$ ipython --no-banner

In [1]: import numpy as np

In [2]: np.set_printoptions(suppress=True, linewidth=120)

In [3]: tidy = lambda a: np.round(a, 2) + 0

In [4]: arr = np.load("sample10.npy")

In [5]: arr
Out[5]: 
array([[0, 0, 2, 3, 1],
       [0, 0, 0, 3, 1],
       [0, 0, 0, 1, 2],
       [0, 0, 0, 0, 0],
       [0, 0, 0, 0, 0]])

In [6]: # rows 3 and 4 are equal

In [7]: left, sigma, Vt = np.linalg.svd(arr, full_matrices=False)

In [8]: tidy(np.abs(Vt[0]))
Out[8]: array([0.  , 0.  , 0.29, 0.87, 0.4 ])

In [9]: tidy(left.T @ arr @ Vt.T)
Out[9]: 
array([[4.97, 0.  , 0.  , 0.  , 0.  ],
       [0.  , 1.7 , 0.  , 0.  , 0.  ],
       [0.  , 0.  , 1.18, 0.  , 0.  ],
       [0.  , 0.  , 0.  , 0.  , 0.  ],
       [0.  , 0.  , 0.  , 0.  , 0.  ]])

In [10]: tidy(left.T @ left)
Out[10]: 
array([[1., 0., 0., 0., 0.],
       [0., 1., 0., 0., 0.],
       [0., 0., 1., 0., 0.],
       [0., 0., 0., 1., 0.],
       [0., 0., 0., 0., 1.]])

In [11]: tidy(np.sqrt((sigma ** 2).sum())), tidy(np.linalg.norm(arr))
Out[11]: (np.float64(5.39), np.float64(5.39))

In [12]: left.shape, sigma.shape, Vt.shape
Out[12]: ((5, 5), (5,), (5, 5))

In [13]: tidy(np.cumsum(sigma ** 2) / np.sum(sigma ** 2))
Out[13]: array([0.85, 0.95, 1.  , 1.  , 1.  ])

In [14]: tidy(Vt @ Vt.T)
Out[14]: 
array([[1., 0., 0., 0., 0.],
       [0., 1., 0., 0., 0.],
       [0., 0., 1., 0., 0.],
       [0., 0., 0., 1., 0.],
       [0., 0., 0., 0., 1.]])

In [15]: np.linalg.cond(arr) > 100
Out[15]: np.True_

In [16]: np.linalg.matrix_rank(arr, rtol=0.1)
Out[16]: np.int64(3)

In [17]: tidy(np.linalg.norm(arr, 2) / np.linalg.norm(arr))
Out[17]: np.float64(0.92)

In [18]: [round(float(x), 2) for x in np.linalg.svd(arr, compute_uv=False)[:3]]
Out[18]: [4.97, 1.7, 1.18]

In [19]: left, sigma, Vt = np.linalg.svd(arr)

In [20]: V = Vt[:(sigma > 1e-8).sum()]

In [21]: rng = np.random.default_rng(510)

In [22]: x0 = arr[4] + 5 * arr[2] + rng.integers(2) * np.eye(5)[1]

In [23]: x0
Out[23]: array([ 0.,  0.,  0.,  5., 10.])

In [24]: tidy(np.diag(V.T @ V))
Out[24]: array([0., 0., 1., 1., 1.])

In [25]: tidy(np.linalg.norm(x0 - V.T @ V @ x0))
Out[25]: np.float64(0.0)

In [26]: np.allclose(V.T @ V @ x0, x0)
Out[26]: True

In [27]: z = rng.permutation(5)

In [28]: z
Out[28]: array([3, 2, 1, 0, 4])

In [29]: B = arr[z][:, z]

In [30]: np.trace(B)
Out[30]: np.int64(0)

In [31]: B
Out[31]: 
array([[0, 0, 0, 0, 0],
       [1, 0, 0, 0, 2],
       [3, 0, 0, 0, 1],
       [3, 2, 0, 0, 1],
       [0, 0, 0, 0, 0]])

In [32]: np.diag(B)
Out[32]: array([0, 0, 0, 0, 0])

In [33]: arr.shape
Out[33]: (5, 5)

In [34]: arr - arr[0]
Out[34]: 
array([[ 0,  0,  0,  0,  0],
       [ 0,  0, -2,  0,  0],
       [ 0,  0, -2, -2,  1],
       [ 0,  0, -2, -3, -1],
       [ 0,  0, -2, -3, -1]])

In [35]: np.linalg.rank(arr)
Traceback (most recent call last):
  Cell In[35], line 1
    np.linalg.rank(arr)
AttributeError: module 'numpy.linalg' has no attribute 'rank'


In [36]: np.unravel_index(np.abs(arr).argmax(), arr.shape)
Out[36]: (np.int64(0), np.int64(3))

In [37]: np.diff(arr, axis=0)
Out[37]: 
array([[ 0,  0, -2,  0,  0],
       [ 0,  0,  0, -2,  1],
       [ 0,  0,  0, -1, -2],
       [ 0,  0,  0,  0,  0]])

In [38]: data = np.array([[-46.54, -28.43, 27.75],
    ...:     [-37.42, -22.05, 24.74],
    ...:     [-32.04, -18.37, 22.81],
    ...:     [-20.06, -10.54, 17.92],
    ...:     [-17.15, -8.72, 16.54],
    ...:     [-5.01, -1.98, 9.04],
    ...:     [-1.82, -0.68, 5.63],
    ...:     [-0.09, -0.22, 1.47],
    ...:     [-0.02, -0.16, 0.86],
    ...:     [1.91, 6.34, -2.44],
    ...:     [2.13, 6.83, -2.45],
    ...:     [9.04, 19.45, -1.71],
    ...:     [16.89, 31.85, -0.49],
    ...:     [34.27, 57.06, 2.22],
    ...:     [53.11, 82.82, 5.02]])

In [39]: W2 = data[[1, 5]].astype(float)

In [40]: for _ in range(6):
    ...:     z = np.linalg.norm(data[:, None] - W2, axis=-1).argmin(axis=1)
    ...:     W2 = np.array([data[z == j].mean(axis=0) for j in range(2)])
    ...: 

In [41]: z
Out[41]: array([0, 0, 0, 0, 0, 1, 1, 1, 1, 1, 1, 1, 1, 1, 1])

In [42]: np.abs(W2[1] - W2[0]).argmax()
Out[42]: np.int64(0)

In [43]: tidy(W2[1] - W2[0])
Out[43]: array([ 41.68,  37.75, -20.24])

In [44]: cen = (data - data.mean(axis=0)) / data.std(axis=0)

In [45]: tidy(cen.std(axis=0))
Out[45]: array([1., 1., 1.])

In [46]: c = np.linalg.lstsq(np.delete(cen, 0, axis=1), cen[:, 0])[0]

In [47]: np.abs(c).argmax()
Out[47]: np.int64(0)

In [48]: tidy(1 - np.var(cen[:, 0] - np.delete(cen, 0, axis=1) @ c))
Out[48]: np.float64(0.98)

In [49]: blk = np.stack([data, 2 * data, data[::-1]])

In [50]: blk.shape
Out[50]: (3, 15, 3)

In [51]: np.linalg.matrix_rank(blk)
Out[51]: array([3, 3, 3])

In [52]: np.linalg.matrix_rank(blk.reshape(3, -1))
Out[52]: np.int64(2)

In [53]: tidy(np.linalg.norm(blk, axis=(1, 2)))
Out[53]: array([160.51, 321.03, 160.51])

In [54]: tidy(np.einsum("bij,cij->bc", blk, blk))
Out[54]: 
array([[ 25764.79,  51529.58, -17803.48],
       [ 51529.58, 103059.16, -35606.96],
       [-17803.48, -35606.96,  25764.79]])

In [55]: K = np.load("out16.npy")

In [56]: K
Out[56]: 
array([[5, 0, 6, 0],
       [0, 4, 7, 0],
       [3, 0, 0, 0],
       [0, 0, 5, 0]])

In [57]: r = np.linalg.matrix_rank(K)

In [58]: r
Out[58]: np.int64(3)

In [59]: N = np.linalg.svd(K)[2][r:].T

In [60]: np.linalg.matrix_rank(K.T @ K), np.linalg.matrix_rank(K @ K.T)
Out[60]: (np.int64(3), np.int64(3))

In [61]: np.allclose(K @ N, 0)
Out[61]: True

In [62]: [int(np.linalg.matrix_rank(K[:i])) for i in range(1, len(K) + 1)]
Out[62]: [1, 2, 3, 3]

In [63]: N @ N.T
Out[63]: 
array([[0., 0., 0., 0.],
       [0., 0., 0., 0.],
       [0., 0., 0., 0.],
       [0., 0., 0., 1.]])

In [64]: x0 = np.array([-1, 1, -3, 2])

In [65]: a = np.maximum(K @ x0, 0)

In [66]: a
Out[66]: array([0, 0, 0, 0])

In [67]: K * (a > 1e-9)[:, None]
Out[67]: 
array([[0, 0, 0, 0],
       [0, 0, 0, 0],
       [0, 0, 0, 0],
       [0, 0, 0, 0]])

In [68]: np.maximum(K @ x0, 0) - np.maximum(-K @ x0, 0)
Out[68]: array([-23, -17,  -3, -15])

In [69]: m1 = np.array([[2.0, 0.0, -2.0, 1.0, 1.0],
    ...:     [0.0, 1.0, 0.0, 1.0, 0.0],
    ...:     [0.0, 2.0, 0.0, 1.0, 1.0],
    ...:     [0.0, 0.0, 1.0, 1.0, 2.0],
    ...:     [0.0, 1.0, 0.0, 0.0, 2.0]])

In [70]: B = m1 + rng.integers(-2, 3, (5, 4)) @ rng.integers(-2, 3, (4, 5))

In [71]: B
Out[71]: 
array([[  8.,  -6.,   4.,   0.,   3.],
       [-14.,  -4.,  -5.,  -1.,   6.],
       [  0.,   2.,   1.,  -3.,   5.],
       [ -2.,  -2.,   2.,  -4.,   8.],
       [ -2.,   2.,   0.,  -6.,   8.]])

In [72]: B - m1
Out[72]: 
array([[  6.,  -6.,   6.,  -1.,   2.],
       [-14.,  -5.,  -5.,  -2.,   6.],
       [  0.,   0.,   1.,  -4.,   4.],
       [ -2.,  -2.,   1.,  -5.,   6.],
       [ -2.,   1.,   0.,  -6.,   6.]])

In [73]: np.abs(B - m1).sum(axis=1)
Out[73]: array([21., 32.,  9., 16., 15.])
